% ipython --no-banner

In [1]: import numpy as np

In [2]: np.set_printoptions(precision=3, suppress=True, linewidth=200)

In [3]: mat = np.loadtxt("dump.csv", delimiter=",")

In [4]: print(mat)
[[-0.716  1.737 -0.61  -0.487  1.96   1.35   1.114 -0.239 -1.112 -0.118]
 [-0.156 -2.202  1.168 -3.932  0.67   3.21  -3.808  0.27  -0.835  2.481]
 [ 0.142 -3.794 -1.963  2.225 -1.041 -0.779  2.136  0.982 -1.28  -1.228]
 [ 0.638  5.887 -4.087 -1.101 -0.448  2.009 -0.308  2.891 -1.298 -2.284]
 [-1.068  0.528 -2.681 -4.149 -0.888  1.87  -2.901 -3.853  0.515  0.164]
 [ 1.21   1.039  4.365 -0.344 -0.683  0.475 -1.718 -0.355 -0.146 -0.763]
 [ 0.147 -0.232  0.825 -2.651  2.713  4.266  2.383  5.871 -2.479 -1.111]
 [ 1.127  1.618  0.534 -1.443  2.518  0.4   -1.583  2.601 -1.013  0.571]
 [ 0.818  1.065 -1.553  1.399 -0.965 -0.659  0.539 -2.591 -0.713 -1.69 ]
 [ 0.591 -0.397  0.01   1.249 -1.592  1.78  -2.087 -1.704  0.64  -0.499]]

In [5]: w1 = np.array([[3, -1, 1, 2, -2, -2],
   ...:     [-2, -1, -1, 2, 2, 2],
   ...:     [-1, 3, -3, -2, 0, -1],
   ...:     [-3, 1, -2, -2, 3, -1],
   ...:     [-3, 1, -2, -3, 1, 2],
   ...:     [2, 1, 2, -3, 0, -2],
   ...:     [-3, -2, -3, 1, 1, -1],
   ...:     [2, 0, -3, -1, -1, 1],
   ...:     [3, 0, -2, 0, -3, -1],
   ...:     [3, 3, -2, 2, -3, 0]])

In [6]: coef = np.array([-3, -4, -3, -3, -2, 1])

In [7]: act = np.maximum(mat @ w1 + coef, 0)

In [8]: print((act > 0).mean(axis=0))
[0.4 0.3 0.5 0.3 0.4 0.5]

In [9]: W2 = np.array([[0, 0, 1], [2, 1, 1], [1, 1, 0], [1, 2, 0], [0, 1, 1], [2, 1, 1]])

In [10]: print(w1 @ W2)
[[-3  0 -2]
 [ 3  6  1]
 [-1 -5  1]
 [-4 -3  0]
 [ 1 -4  1]
 [-3 -5  1]
 [-8 -3 -5]
 [-2 -5  2]
 [-4 -6 -1]
 [ 6  2  3]]

In [11]: rng = np.random.default_rng(69)

In [12]: labels = rng.permutation(10)

In [13]: out = mat[:, labels] * rng.choice([-1, 1], 10)

In [14]: print(out)
[[-1.112 -0.118 -0.716 -1.35   1.737 -1.96  -0.239  1.114 -0.487 -0.61 ]
 [-0.835  2.481 -0.156 -3.21  -2.202 -0.67   0.27  -3.808 -3.932  1.168]
 [-1.28  -1.228  0.142  0.779 -3.794  1.041  0.982  2.136  2.225 -1.963]
 [-1.298 -2.284  0.638 -2.009  5.887  0.448  2.891 -0.308 -1.101 -4.087]
 [ 0.515  0.164 -1.068 -1.87   0.528  0.888 -3.853 -2.901 -4.149 -2.681]
 [-0.146 -0.763  1.21  -0.475  1.039  0.683 -0.355 -1.718 -0.344  4.365]
 [-2.479 -1.111  0.147 -4.266 -0.232 -2.713  5.871  2.383 -2.651  0.825]
 [-1.013  0.571  1.127 -0.4    1.618 -2.518  2.601 -1.583 -1.443  0.534]
 [-0.713 -1.69   0.818  0.659  1.065  0.965 -2.591  0.539  1.399 -1.553]
 [ 0.64  -0.499  0.591 -1.78  -0.397  1.592 -1.704 -2.087  1.249  0.01 ]]

In [15]: left, _, Vt = np.linalg.svd(mat.T @ out)

In [16]: print(np.round(left @ Vt, 3) + 0)
[[ 0.  0.  1.  0.  0.  0.  0.  0.  0.  0.]
 [ 0.  0.  0.  0.  1.  0.  0.  0.  0.  0.]
 [ 0.  0.  0.  0.  0.  0.  0.  0.  0.  1.]
 [ 0.  0.  0.  0.  0.  0.  0.  0.  1.  0.]
 [ 0.  0.  0.  0.  0. -1.  0.  0.  0.  0.]
 [ 0.  0.  0. -1.  0.  0.  0.  0.  0.  0.]
 [ 0.  0.  0.  0.  0.  0.  0.  1.  0.  0.]
 [ 0.  0.  0.  0.  0.  0.  1.  0.  0.  0.]
 [ 1.  0.  0.  0.  0.  0.  0.  0.  0.  0.]
 [ 0.  1.  0.  0.  0.  0.  0.  0.  0.  0.]]

In [17]: Q, _ = np.linalg.qr(np.array([[0.0, 0.0, -1.2, 1.6, 0.3, -0.7, 0.2, 0.8],
    ...:     [1.0, -1.2, -0.1, -1.2, -0.6, -0.1, -0.3, 0.0],
    ...:     [-0.5, -0.7, 1.2, 0.7, 0.9, 0.7, 1.4, -0.8],
    ...:     [0.4, -1.8, 0.5, -0.1, 1.0, -0.9, -0.7, 0.0],
    ...:     [-1.2, 1.5, 0.1, -1.3, -0.7, 0.4, 0.1, 0.7],
    ...:     [-1.7, 0.2, -1.4, -1.9, -0.9, 0.7, 0.6, -0.4],
    ...:     [0.5, -0.3, 1.8, -1.4, -1.5, 0.5, 0.3, -1.5],
    ...:     [1.1, -0.6, -0.4, 0.2, -0.8, -1.4, -0.1, 0.1]]))

In [18]: V, _ = np.linalg.qr(np.array([[-1.4, 0.9, 0.4, 0.9],
    ...:     [0.3, 2.2, -1.4, -0.8],
    ...:     [-0.7, -2.0, 0.3, 1.0],
    ...:     [0.1, -1.2, 0.4, 0.3]]))

In [19]: sv = 3 * 0.2 ** np.arange(4)

In [20]: F = Q[:, :4] * sv @ V[:4]

In [21]: print(F)
[[-0.023  0.025 -0.037 -0.017]
 [ 0.943  0.545 -0.14  -0.261]
 [-0.518 -0.075  0.336  0.032]
 [ 0.318  0.433  0.196 -0.209]
 [-1.128 -0.656  0.158  0.336]
 [-1.728 -0.557  0.521  0.318]
 [ 0.523  0.177 -0.068 -0.092]
 [ 1.069  0.477 -0.292 -0.242]]

In [22]: labels = rng.permutation(4)

In [23]: out = F[:, labels] * rng.choice([-1, 1], 4)

In [24]: print(out)
[[ 0.025 -0.017 -0.023 -0.037]
 [ 0.545 -0.261  0.943 -0.14 ]
 [-0.075  0.032 -0.518  0.336]
 [ 0.433 -0.209  0.318  0.196]
 [-0.656  0.336 -1.128  0.158]
 [-0.557  0.318 -1.728  0.521]
 [ 0.177 -0.092  0.523 -0.068]
 [ 0.477 -0.242  1.069 -0.292]]

In [25]: left, _, Vt = np.linalg.svd(F.T @ out)

In [26]: print(labels)
[1 3 0 2]

In [27]: proj = F @ np.linalg.solve(F.T @ F, F.T)

In [28]: print(proj @ F[:, 0])
[-0.023  0.943 -0.518  0.318 -1.128 -1.728  0.523  1.069]

In [29]: print(np.round(np.linalg.eigvalsh(proj), 3) + 0)
[0. 0. 0. 0. 1. 1. 1. 1.]

In [30]: print(np.diag(proj))
[0.356 0.484 0.606 0.499 0.419 0.854 0.528 0.254]

In [31]: print(np.allclose(proj @ proj, proj))
True

In [32]: arr = np.loadtxt("run10.csv", delimiter=",")

In [33]: print(arr)
[[2. 2. 2. 1. 3. 3. 3. 3. 3. 0.]
 [0. 2. 2. 2. 1. 3. 3. 3. 3. 3.]
 [3. 0. 2. 2. 2. 1. 3. 3. 3. 3.]
 [3. 3. 0. 2. 2. 2. 1. 3. 3. 3.]
 [3. 3. 3. 0. 2. 2. 2. 1. 3. 3.]
 [3. 3. 3. 3. 0. 2. 2. 2. 1. 3.]
 [3. 3. 3. 3. 3. 0. 2. 2. 2. 1.]
 [1. 3. 3. 3. 3. 3. 0. 2. 2. 2.]
 [2. 1. 3. 3. 3. 3. 3. 0. 2. 2.]
 [2. 2. 1. 3. 3. 3. 3. 3. 0. 2.]]

In [34]: vec = np.array([1, 2, 2, 2, 1, 1, 1, 2, 0, 0])

In [35]: print(np.linalg.norm(arr @ vec) <= np.linalg.norm(arr, 2) * np.linalg.norm(vec) + 1e-9)
True

In [36]: print(arr @ vec)
[27. 25. 23. 24. 23. 29. 30. 29. 25. 29.]

In [37]: print(np.sign((arr @ vec).round(6)))
[1. 1. 1. 1. 1. 1. 1. 1. 1. 1.]

In [38]: print(arr @ (2 * vec))
[54. 50. 46. 48. 46. 58. 60. 58. 50. 58.]

In [39]: out = np.array([[1, -1],
    ...:     [-2, 0],
    ...:     [-2, -1],
    ...:     [-3, 1],
    ...:     [-2, -3],
    ...:     [-1, -1],
    ...:     [1, -1],
    ...:     [3, 0],
    ...:     [-3, 1],
    ...:     [3, -3]])

In [40]: print(np.linalg.matrix_rank(mat @ out))
2

In [41]: out @ mat
ValueError: matmul: Input operand 1 has a mismatch in its core dimension 0, with gufunc signature (n?,k),(k,m?)->(n?,m?) (size 10 is different from 2)


In [42]: print((arr @ arr)[0])
[49. 50. 57. 48. 47. 46. 46. 42. 51. 48.]

In [43]: print(np.fft.fft(arr[0]))
[22.   +0.j    -3.927+1.678j  0.191-2.49j  -0.573-3.665j  1.309-0.225j  4.   +0.j     1.309+0.225j -0.573+3.665j  0.191+2.49j  -3.927-1.678j]

In [44]: print(np.allclose(arr @ arr.T, arr.T @ arr))
True

In [45]: vec = np.array([-2, -1, 3, 1, 1, 3, -1, 3, 0, 3])

In [46]: y = arr @ vec

In [47]: coef, lr = np.zeros(10), 1 / np.linalg.norm(arr, 2) ** 2

In [48]: for i in range(5):
    ...:     coef -= lr * arr.T @ (arr @ coef - y)
    ...:     if i % 1 == 0: print(i, round(np.linalg.norm(arr @ coef - y), 3))
    ...: 
0 16.498
1 16.042
2 15.602
3 15.177
4 14.768

In [49]: print(round(float(np.linalg.cond(arr)), 3))
16.565

In [50]: A = np.loadtxt("case10.csv", delimiter=",")

In [51]: print(A)
[[ 1.  4. -6.  6.  0. -6.]
 [ 4.  1. -6.  6.  0. -6.]
 [-6. -6.  6. -9.  0.  9.]
 [ 6.  6. -9.  6.  0. -9.]
 [ 0.  0.  0.  0. -3.  0.]
 [-6. -6.  9. -9.  0.  6.]]

In [52]: w, V = np.linalg.eigh(A)

In [53]: vec = np.array([-4, -2, -1, 2, -2, -4])

In [54]: print(np.linalg.eigvalsh(A[1:, 1:]))
[-3. -3. -3. -3. 28.]

In [55]: print(vec @ A @ vec / (vec @ vec), np.round(w[0], 3), w[-1])
-1.2 -3.0 32.0

In [56]: print(V * np.maximum(w, 0) @ V.T)
[[ 3.657  3.657 -5.486  5.486  0.    -5.486]
 [ 3.657  3.657 -5.486  5.486  0.    -5.486]
 [-5.486 -5.486  8.229 -8.229  0.     8.229]
 [ 5.486  5.486 -8.229  8.229  0.    -8.229]
 [ 0.     0.     0.     0.     0.     0.   ]
 [-5.486 -5.486  8.229 -8.229  0.     8.229]]

In [57]: print((np.sign(V[:, -1].round(6)) == np.sign(V[0, -1].round(6))).astype(int))
[1 1 0 1 0 0]

In [58]: left, sv = np.linalg.svd(A)
ValueError: too many values to unpack (expected 2)


In [59]: left, sv, Vt = np.linalg.svd(A, full_matrices=False)

In [60]: print(np.cumsum(sv ** 2) / np.sum(sv ** 2))
[0.958 0.966 0.975 0.983 0.992 1.   ]

In [61]: print(round(float(np.sqrt((sv ** 2).sum())), 3), round(float(np.linalg.norm(A)), 3))
32.696 32.696

In [62]: print([round(float(np.linalg.det(A[:i, :i])), 2) + 0 for i in range(1, 7)])
[1.0, -15.0, 126.0, -621.0, 1863.0, -7776.0]

In [63]: print(round(float(np.linalg.eigvalsh(A).min()), 3))
-3.0

In [64]: out = A / np.sqrt((A ** 2).mean(axis=1, keepdims=True))

In [65]: print(A - A.mean(axis=1, keepdims=True))
[[ 1.167  4.167 -5.833  6.167  0.167 -5.833]
 [ 4.167  1.167 -5.833  6.167  0.167 -5.833]
 [-5.    -5.     7.    -8.     1.    10.   ]
 [ 6.     6.    -9.     6.     0.    -9.   ]
 [ 0.5    0.5    0.5    0.5   -2.5    0.5  ]
 [-5.    -5.    10.    -8.     1.     7.   ]]

In [66]: print(np.linalg.matrix_rank(out) == np.linalg.matrix_rank(A))
True

In [67]: left, sv, Vt = np.linalg.svd(A)

In [68]: print(sv)
[32.  3.  3.  3.  3.  3.]

In [69]: out = left[:, :1] @ np.diag(sv[:1]) @ Vt[:1]

In [70]: print(np.abs(A - out).max())
3.0

In [71]: print(round(float(np.linalg.norm(A - out, 2)), 3), round(sv[1], 3))
3.0 3.0

In [72]: print(out)
[[ 3.657  3.657 -5.486  5.486  0.    -5.486]
 [ 3.657  3.657 -5.486  5.486  0.    -5.486]
 [-5.486 -5.486  8.229 -8.229  0.     8.229]
 [ 5.486  5.486 -8.229  8.229  0.    -8.229]
 [ 0.     0.     0.     0.     0.     0.   ]
 [-5.486 -5.486  8.229 -8.229  0.     8.229]]

In [73]: m1 = np.load("w.npy")

In [74]: print(m1)
[[2. 1. 0. 0.]
 [0. 2. 1. 0.]
 [0. 0. 2. 1.]
 [0. 0. 0. 2.]]

In [75]: print(np.sort(np.linalg.eigvals(m1)))
[2. 2. 2. 2.]

In [76]: print(np.linalg.matrix_power(m1 - np.diag(np.diag(m1)), 4))
[[0. 0. 0. 0.]
 [0. 0. 0. 0.]
 [0. 0. 0. 0.]
 [0. 0. 0. 0.]]

In [77]: print(round(float(np.linalg.eigvals(m1).sum().real), 3))
8.0

In [78]: print(round(float(np.linalg.det(m1[::-1])), 3))
16.0

In [79]: print(round(np.linalg.det(m1.T), 3))
16.0

In [80]: print(np.poly(m1))
[  1.  -8.  24. -32.  16.]

In [81]: print(np.einsum("ij,ji->", m1, m1))
16.0

In [82]: w, V = np.linalg.eig(m1)

In [83]: print(np.sort(np.linalg.eigvals(m1 @ m1)))
[4. 4. 4. 4.]

In [84]: print(np.sort(np.linalg.eigvals(np.linalg.inv(m1))))
[0.5 0.5 0.5 0.5]

In [85]: print(np.prod(w))
16.0

In [86]: print(np.sort(np.linalg.eigvals(m1.T)))
[2. 2. 2. 2.]

In [87]: print(m1 @ V[:, 0] - w[0] * V[:, 0])
[0. 0. 0. 0.]

In [88]: out = np.array([[4, 1, 2], [0, 2, 0], [0, 5, 1], [5, 5, 0]])

In [89]: print(np.linalg.matrix_rank(m1 @ out))
3

In [90]: print(np.einsum("ij,ij->i", m1, m1))
[5. 5. 5. 4.]

In [91]: print(np.einsum("ik,kj->ji", m1, out))
[[ 8.  0.  5. 10.]
 [ 4.  9. 15. 10.]
 [ 4.  1.  2.  0.]]

In [92]: np.einsum("ij,ij->", m1, out)
ValueError: operands could not be broadcast together with remapped shapes [original->remapped]: (4,4)->(4,4) (4,3)->(4,3) 


In [93]: print(np.einsum("ik,kj->ij", m1, out))
[[ 8.  4.  4.]
 [ 0.  9.  1.]
 [ 5. 15.  2.]
 [10. 10.  0.]]

In [94]: print(np.linalg.matrix_rank(np.vstack([m1, out.T])))
4

In [95]: print(out.T @ m1.T)
[[ 8.  0.  5. 10.]
 [ 4.  9. 15. 10.]
 [ 4.  1.  2.  0.]]

In [96]: labels = rng.permutation(4)

In [97]: out = m1[:, labels] * rng.choice([-1, 1], 4)

In [98]: print(out)
[[-2.  1. -0.  0.]
 [-0.  2. -1.  0.]
 [-0.  0. -2.  1.]
 [-0.  0. -0.  2.]]

In [99]: left, _, Vt = np.linalg.svd(m1.T @ out)

In [100]: print(np.round(left @ Vt, 3) + 0)
[[-1.  0.  0.  0.]
 [ 0.  1.  0.  0.]
 [ 0.  0. -1.  0.]
 [ 0.  0.  0.  1.]]

In [101]: print(labels)
[0 1 2 3]

In [102]: M = np.loadtxt("mat.csv", delimiter=",")

In [103]: print(M)
[[-3.  0.  0.  1.  3. -3. -2. -2.  1. -2.]
 [-2. -3.  0.  0.  1.  3. -3. -2. -2.  1.]
 [ 1. -2. -3.  0.  0.  1.  3. -3. -2. -2.]
 [-2.  1. -2. -3.  0.  0.  1.  3. -3. -2.]
 [-2. -2.  1. -2. -3.  0.  0.  1.  3. -3.]
 [-3. -2. -2.  1. -2. -3.  0.  0.  1.  3.]
 [ 3. -3. -2. -2.  1. -2. -3.  0.  0.  1.]
 [ 1.  3. -3. -2. -2.  1. -2. -3.  0.  0.]
 [ 0.  1.  3. -3. -2. -2.  1. -2. -3.  0.]
 [ 0.  0.  1.  3. -3. -2. -2.  1. -2. -3.]]

In [104]: Q, R = np.linalg.qr(M)

In [105]: print(Q.shape, R.shape)
(10, 10) (10, 10)

In [106]: print(np.round(Q.T @ Q, 3) + 0)
[[1. 0. 0. 0. 0. 0. 0. 0. 0. 0.]
 [0. 1. 0. 0. 0. 0. 0. 0. 0. 0.]
 [0. 0. 1. 0. 0. 0. 0. 0. 0. 0.]
 [0. 0. 0. 1. 0. 0. 0. 0. 0. 0.]
 [0. 0. 0. 0. 1. 0. 0. 0. 0. 0.]
 [0. 0. 0. 0. 0. 1. 0. 0. 0. 0.]
 [0. 0. 0. 0. 0. 0. 1. 0. 0. 0.]
 [0. 0. 0. 0. 0. 0. 0. 1. 0. 0.]
 [0. 0. 0. 0. 0. 0. 0. 0. 1. 0.]
 [0. 0. 0. 0. 0. 0. 0. 0. 0. 1.]]

In [107]: W2 = np.array([[-0.7, 0.6, -1.4, -0.5, -0.2, -1.0, 0.8, -0.7, -1.7]])

In [108]: W0 = np.array([[0],
     ...:     [3],
     ...:     [-4],
     ...:     [-2],
     ...:     [-4],
     ...:     [-4],
     ...:     [0],
     ...:     [1],
     ...:     [1],
     ...:     [-4],
     ...:     [3],
     ...:     [-4],
     ...:     [-5],
     ...:     [-4],
     ...:     [0],
     ...:     [-2],
     ...:     [2],
     ...:     [4],
     ...:     [4],
     ...:     [5],
     ...:     [0],
     ...:     [-4]]) @ W2 + 0.3 * rng.normal(size=(22, 9))

In [109]: print(W0)
[[ 0.506 -0.126  0.039 -0.137  0.083  0.181 -0.045  0.213  0.232]
 [-1.952  1.59  -4.479 -1.454 -0.568 -2.86   2.568 -2.153 -4.915]
 [ 2.374 -2.733  5.449  1.462  1.449  4.244 -3.034  2.786  7.112]
 [ 1.258 -1.043  2.884  1.205 -0.023  1.633 -1.987  0.91   3.012]
 [ 2.516 -2.446  5.582  2.245  0.795  4.14  -2.592  2.361  6.975]
 [ 2.33  -2.346  5.754  2.023  0.773  3.623 -3.129  2.458  6.829]
 [-0.096 -0.839  0.431  0.204 -0.167  0.184  0.267 -0.177  0.218]
 [-0.724  0.931 -1.224 -0.362  0.146 -0.759  0.593 -0.647 -1.726]
 [-0.593  0.808 -1.41  -0.794 -0.097 -1.071  1.093 -0.59  -1.771]
 [ 2.646 -2.702  4.687  2.247  0.771  4.122 -2.972  2.481  6.59 ]
 [-2.183  1.806 -4.166 -1.498 -0.692 -2.713  2.169 -2.085 -5.658]
 [ 2.725 -2.188  5.467  2.107  0.392  3.774 -2.721  2.786  6.679]
 [ 3.576 -3.27   7.542  2.872  0.552  4.683 -3.565  3.051  8.393]
 [ 2.56  -2.133  5.266  2.012  0.979  3.857 -3.196  3.028  7.17 ]
 [-0.18   0.389  0.311 -0.543 -0.569  0.543 -0.529 -0.086  0.303]
 [ 0.855 -0.97   2.701  0.597 -0.229  1.841 -1.378  1.761  2.928]
 [-1.121  1.218 -2.676 -0.62  -0.251 -2.014  1.872 -1.587 -3.749]
 [-2.422  2.692 -5.509 -1.824 -1.05  -3.976  3.38  -3.009 -6.883]
 [-3.261  1.764 -5.775 -2.111 -0.898 -3.611  3.673 -2.81  -6.448]
 [-3.54   3.072 -7.214 -2.176 -1.444 -4.764  3.357 -3.964 -8.719]
 [-0.487  0.113  0.254  0.032  0.24   0.028 -0.433  0.226  0.366]
 [ 2.828 -2.154  5.364  1.708  1.342  3.538 -2.748  3.058  6.668]]

In [110]: W2 = W0[[20, 21]].astype(float)

In [111]: for _ in range(6):
     ...:     labels = np.linalg.norm(W0[:, None] - W2, axis=-1).argmin(axis=1)
     ...:     W2 = np.array([W0[labels == j].mean(axis=0) for j in range(2)])
     ...: 

In [112]: print(labels)
[0 0 1 1 1 1 0 0 0 1 0 1 1 1 0 1 0 0 0 0 0 1]

In [113]: print(np.bincount(labels))
[12 10]
